% ipython --no-banner

In [1]: import numpy as np

In [2]: np.set_printoptions(precision=1, suppress=True, linewidth=140, floatmode="fixed")

In [3]: rd = lambda a: np.round(a, 1) + 0

In [4]: K = np.load("run8.npy")

In [5]: print(K)
[[ 0.0  0.0  0.0  1.0]
 [ 1.0  1.0 -1.0  0.0]
 [ 0.0  0.0  0.0  1.0]
 [ 0.0  0.0  0.0  1.0]]

In [6]: U, sigma, Vt = np.linalg.svd(K)

In [7]: evecs = Vt[:(sigma > 1e-8).sum()]

In [8]: rng = np.random.default_rng(85)

In [9]: x0 = K[3] + 5 * K[2] + rng.integers(2) * np.eye(4)[0]

In [10]: print(x0)
[1.0 0.0 0.0 6.0]

In [11]: print(rd(evecs.T @ evecs))
[[ 0.3  0.3 -0.3  0.0]
 [ 0.3  0.3 -0.3  0.0]
 [-0.3 -0.3  0.3  0.0]
 [ 0.0  0.0  0.0  1.0]]

In [12]: print(rd(np.linalg.norm(x0 - evecs.T @ evecs @ x0)))
0.8

In [13]: idx = rng.permutation(4)

In [14]: print(idx)
[2 0 3 1]

In [15]: other = K[idx][:, idx]

In [16]: print(np.allclose(other, K))
False

In [17]: print(rd(np.sort(np.abs(np.linalg.eigvals(other)))))
[0.0 0.0 1.0 1.0]

In [18]: print(np.diag(other))
[0.0 0.0 1.0 1.0]

In [19]: print(rd(np.trace(np.linalg.pinv(K) @ K)))
2.0

In [20]: print(np.abs(np.diag(np.linalg.qr(K)[1])) > 1e-9)
[ True False False  True]

In [21]: print(np.unique(K.round(6), axis=0).shape)
(2, 4)

In [22]: print(rd(K @ np.linalg.pinv(K) @ K))
[[ 0.0  0.0  0.0  1.0]
 [ 1.0  1.0 -1.0  0.0]
 [ 0.0  0.0  0.0  1.0]
 [ 0.0  0.0  0.0  1.0]]

In [23]: print(np.allclose(K[:-1].T @ np.linalg.lstsq(K[:-1].T, K[-1])[0], K[-1]))
True

In [24]: print(rd(np.linalg.det(2 * K)), rd(np.linalg.det(K)))
0.0 0.0

In [25]: print(np.poly(K))
[ 1.0 -2.0  1.0  0.0  0.0]

In [26]: blk = np.stack([K, -3 * K, K[::-1]])

In [27]: print(np.linalg.matrix_rank(blk.reshape(3, -1)))
2

In [28]: print(np.einsum("bij,cij->bc", blk, blk))
[[  6.0 -18.0   2.0]
 [-18.0  54.0  -6.0]
 [  2.0  -6.0   6.0]]

In [29]: print(np.linalg.matrix_rank(blk))
[2 2 2]

In [30]: print((blk @ K.T).shape)
(3, 4, 4)

In [31]: print(blk.sum(axis=0))
[[ 0.0  0.0  0.0 -1.0]
 [-2.0 -2.0  2.0  1.0]
 [ 1.0  1.0 -1.0 -2.0]
 [ 0.0  0.0  0.0 -1.0]]

In [32]: arr = np.load("m.npy")

In [33]: print(arr)
[[ 0 -3 -3 -1 -3 -3 -5  0  5]
 [ 0  0 -2  0 -3  3 -2  0  3]
 [ 0  0  0 -5  5  4  0  1 -2]
 [ 0  0  0  0  4 -5  5  4  5]
 [ 0  0  0  0  0  1  4 -3  0]
 [ 0  0  0  0  0  0  3 -4  0]
 [ 0  0  0  0  0  0  0 -2  4]
 [ 0  0  0  0  0  0  0  0  3]
 [ 0  0  0  0  0  0  0  0  0]]

In [34]: idx = rng.permutation(9)

In [35]: print(idx)
[4 8 1 2 6 5 3 7 0]

In [36]: other = arr[idx][:, idx]

In [37]: print(np.allclose(other, arr))
False

In [38]: print(other)
[[ 0  0  0  0  4  1  0 -3  0]
 [ 0  0  0  0  0  0  0  0  0]
 [-3  3  0 -2 -2  3  0  0  0]
 [ 5 -2  0  0  0  4 -5  1  0]
 [ 0  4  0  0  0  0  0 -2  0]
 [ 0  0  0  0  3  0  0 -4  0]
 [ 4  5  0  0  5 -5  0  4  0]
 [ 0  3  0  0  0  0  0  0  0]
 [-3  5 -3 -3 -5 -3 -1  0  0]]

In [39]: other = np.array([[0, 1, 5],
    ...:     [0, 6, 5],
    ...:     [3, 5, 2],
    ...:     [4, 9, 2],
    ...:     [3, 5, 6],
    ...:     [5, 8, 3],
    ...:     [7, 9, 5],
    ...:     [7, 8, 2],
    ...:     [2, 5, 1]])

In [40]: print(arr @ other)
[[ -62 -101  -70]
 [  -8   -4  -20]
 [  18   10   32]
 [  60   82   47]
 [  12   20   17]
 [  -7   -5    7]
 [  -6    4    0]
 [   6   15    3]
 [   0    0    0]]

In [41]: print(np.einsum("ik,kj->ji", arr, other))
[[ -62   -8   18   60   12   -7   -6    6    0]
 [-101   -4   10   82   20   -5    4   15    0]
 [ -70  -20   32   47   17    7    0    3    0]]

In [42]: print(np.einsum("ij->j", arr))
[ 0 -3 -5 -6  3  0  5 -4 18]

In [43]: print(other.T @ arr.T)
[[ -62   -8   18   60   12   -7   -6    6    0]
 [-101   -4   10   82   20   -5    4   15    0]
 [ -70  -20   32   47   17    7    0    3    0]]

In [44]: print(np.einsum("ij,ij->i", arr, arr))
[ 87  35  71 107  26  25  20   9   0]

In [45]: A = np.load("mat.npy")

In [46]: print(A)
[[4 4 4 4]
 [4 4 4 4]
 [4 4 4 4]
 [4 4 4 5]]

In [47]: print(A.reshape(2, -1))
[[4 4 4 4 4 4 4 4]
 [4 4 4 4 4 4 4 5]]

In [48]: print(A.ravel(order="F"))
[4 4 4 4 4 4 4 4 4 4 4 4 4 4 4 5]

In [49]: blk = A.reshape(4, 2, -1)

In [50]: print(np.einsum("ihd,jhd->hij", blk, blk).shape)
(2, 4, 4)

In [51]: print(blk.shape)
(4, 2, 2)

In [52]: print(blk[:, 0])
[[4 4]
 [4 4]
 [4 4]
 [4 4]]

In [53]: print(blk.transpose(1, 0, 2))
[[[4 4]
  [4 4]
  [4 4]
  [4 4]]

 [[4 4]
  [4 4]
  [4 4]
  [4 5]]]

In [54]: t = np.radians(45)

In [55]: Rm = np.eye(4)

In [56]: Rm[0, 0] = Rm[1, 1] = np.cos(t)

In [57]: Rm[0, 1], Rm[1, 0] = -np.sin(t), np.sin(t)

In [58]: print(rd(Rm))
[[ 0.7 -0.7  0.0  0.0]
 [ 0.7  0.7  0.0  0.0]
 [ 0.0  0.0  1.0  0.0]
 [ 0.0  0.0  0.0  1.0]]

In [59]: other = A @ Rm.T

In [60]: print(rd(np.linalg.svd(A, compute_uv=False)), rd(np.linalg.svd(other, compute_uv=False)))
[16.3  0.7  0.0  0.0] [16.3  0.7  0.0  0.0]

In [61]: print(rd(other))
[[0.0 5.7 4.0 4.0]
 [0.0 5.7 4.0 4.0]
 [0.0 5.7 4.0 4.0]
 [0.0 5.7 4.0 5.0]]

In [62]: print(np.allclose(np.linalg.norm(A, axis=1), np.linalg.norm(other, axis=1)))
True

In [63]: print(rd(np.poly(Rm)))
[ 1.0 -3.4  4.8 -3.4  1.0]

In [64]: print(rd(np.linalg.eigvals(Rm)))
[0.7+0.7j 0.7-0.7j 1.0+0.0j 1.0+0.0j]

In [65]: print(rd(np.einsum("ii->", Rm)))
3.4

In [66]: idx = rng.integers(0, 3, 6)

In [67]: data = np.triu((idx[:, None] == idx) & (rng.random((6, 6)) < 0.8), 1).astype(int)

In [68]: data += data.T

In [69]: print(data)
[[0 1 1 0 0 1]
 [1 0 1 0 0 1]
 [1 1 0 0 0 0]
 [0 0 0 0 0 0]
 [0 0 0 0 0 0]
 [1 1 0 0 0 0]]

In [70]: print(data.sum(axis=0))
[3 3 2 0 0 2]

In [71]: Lm = np.diag(data.sum(axis=1)) - data

In [72]: print(Lm)
[[ 3 -1 -1  0  0 -1]
 [-1  3 -1  0  0 -1]
 [-1 -1  2  0  0  0]
 [ 0  0  0  0  0  0]
 [ 0  0  0  0  0  0]
 [-1 -1  0  0  0  2]]

In [73]: print(Lm @ np.ones(6))
[0.0 0.0 0.0 0.0 0.0 0.0]

In [74]: idx = rng.permutation(6)

In [75]: print(idx)
[2 3 4 1 5 0]

In [76]: other = data[idx][:, idx]

In [77]: print(np.allclose(other, data))
False

In [78]: print(other)
[[0 0 0 1 0 1]
 [0 0 0 0 0 0]
 [0 0 0 0 0 0]
 [1 0 0 0 1 1]
 [0 0 0 1 0 1]
 [1 0 0 1 1 0]]
